>>> import numpy as np
>>> np.set_printoptions(precision=2, suppress=True, linewidth=160)
>>> def rd(a):
...     return np.round(a, 2) + 0
... 
>>> E = np.load("a.npy")
>>> print(E)
[[ 1  1  1  1 -1 -1 -1 -1]
 [ 1 -1  1 -1 -1  1 -1  1]
 [ 1 -1 -1  1 -1  1  1 -1]
 [ 1  1  1  1  1  1  1  1]
 [ 1 -1 -1  1  1 -1 -1  1]
 [ 1  1 -1 -1 -1 -1  1  1]
 [ 1 -1  1 -1  1 -1  1 -1]]
>>> np.linalg.matrix_rank(E)
np.int64(7)
>>> E.shape
(7, 8)
>>> E[7]
Traceback (most recent call last):
  File "<python-input-7>", line 1, in <module>
    E[7]
    ~^^^
IndexError: index 7 is out of bounds for axis 0 with size 7
>>> rd(E.mean(axis=0))
array([ 1.  , -0.14,  0.14,  0.14, -0.14, -0.14,  0.14,  0.14])
>>> E.sum(axis=1)
array([0, 0, 0, 8, 0, 0, 0])
>>> print(np.abs(E).max())
1
>>> print(E - E[0])
[[ 0  0  0  0  0  0  0  0]
 [ 0 -2  0 -2  0  2  0  2]
 [ 0 -2 -2  0  0  2  2  0]
 [ 0  0  0  0  2  2  2  2]
 [ 0 -2 -2  0  2  0  0  2]
 [ 0  0 -2 -2  0  0  2  2]
 [ 0 -2  0 -2  2  0  2  0]]
>>> rd(np.linalg.svd(E, compute_uv=False))
array([2.83, 2.83, 2.83, 2.83, 2.83, 2.83, 2.83])
>>> np.unravel_index(np.abs(E).argmax(), E.shape)
(np.int64(0), np.int64(0))
>>> np.zeros(7, 8)
Traceback (most recent call last):
  File "<python-input-14>", line 1, in <module>
    np.zeros(7, 8)
    ~~~~~~~~^^^^^^
TypeError: Cannot interpret '8' as a data type
>>> print(np.count_nonzero(E))
56
>>> out = np.array([[6, -7],
...     [6, 1],
...     [2, 3],
...     [-6, 0],
...     [-6, -8],
...     [-3, -3],
...     [-1, 2],
...     [3, -7]])
>>> np.einsum("ik,kj->ij", E, out)
array([[ 15,  13],
       [ 15,  -9],
       [ -9,   3],
       [  1, -19],
       [ -7, -25],
       [ 27,  -3],
       [  1,  -1]])
>>> np.vstack([E, out.T]).shape
(9, 8)
>>> np.linalg.matrix_rank(np.vstack([E, out.T]))
np.int64(8)
>>> F = np.load("out0.npy")
>>> F
array([[0, 0, 0, 1, 0, 0, 0, 0],
       [0, 0, 0, 0, 1, 0, 0, 0],
       [0, 1, 0, 0, 0, 0, 0, 0],
       [0, 0, 0, 0, 0, 0, 1, 0],
       [0, 0, 0, 0, 0, 0, 0, 1],
       [0, 0, 0, 0, 0, 1, 0, 0],
       [0, 0, 1, 0, 0, 0, 0, 0],
       [1, 0, 0, 0, 0, 0, 0, 0]])
>>> U, s, vt = np.linalg.svd(E, full_matrices=False)
>>> rd(np.cumsum(s ** 2) / np.sum(s ** 2))
array([0.14, 0.29, 0.43, 0.57, 0.71, 0.86, 1.  ])
>>> rd(s)
array([2.83, 2.83, 2.83, 2.83, 2.83, 2.83, 2.83])
>>> rd(vt @ vt.T)
array([[1., 0., 0., 0., 0., 0., 0.],
       [0., 1., 0., 0., 0., 0., 0.],
       [0., 0., 1., 0., 0., 0., 0.],
       [0., 0., 0., 1., 0., 0., 0.],
       [0., 0., 0., 0., 1., 0., 0.],
       [0., 0., 0., 0., 0., 1., 0.],
       [0., 0., 0., 0., 0., 0., 1.]])
>>> print(rd(U.T @ E @ vt.T))
[[2.83 0.   0.   0.   0.   0.   0.  ]
 [0.   2.83 0.   0.   0.   0.   0.  ]
 [0.   0.   2.83 0.   0.   0.   0.  ]
 [0.   0.   0.   2.83 0.   0.   0.  ]
 [0.   0.   0.   0.   2.83 0.   0.  ]
 [0.   0.   0.   0.   0.   2.83 0.  ]
 [0.   0.   0.   0.   0.   0.   2.83]]
>>> print(U.shape, s.shape, vt.shape)
(7, 7) (7,) (7, 8)
>>> x0 = np.array([4, -5, 5, 1, -3, 4, -3, -2])
>>> rd(np.linalg.inv(F))
array([[0., 0., 0., 0., 0., 0., 0., 1.],
       [0., 0., 1., 0., 0., 0., 0., 0.],
       [0., 0., 0., 0., 0., 0., 1., 0.],
       [1., 0., 0., 0., 0., 0., 0., 0.],
       [0., 1., 0., 0., 0., 0., 0., 0.],
       [0., 0., 0., 0., 0., 1., 0., 0.],
       [0., 0., 0., 1., 0., 0., 0., 0.],
       [0., 0., 0., 0., 1., 0., 0., 0.]])
>>> print(rd(np.linalg.det(F)))
1.0
>>> 8 - np.linalg.matrix_rank(F - np.eye(8), tol=1e-8)
np.int64(2)
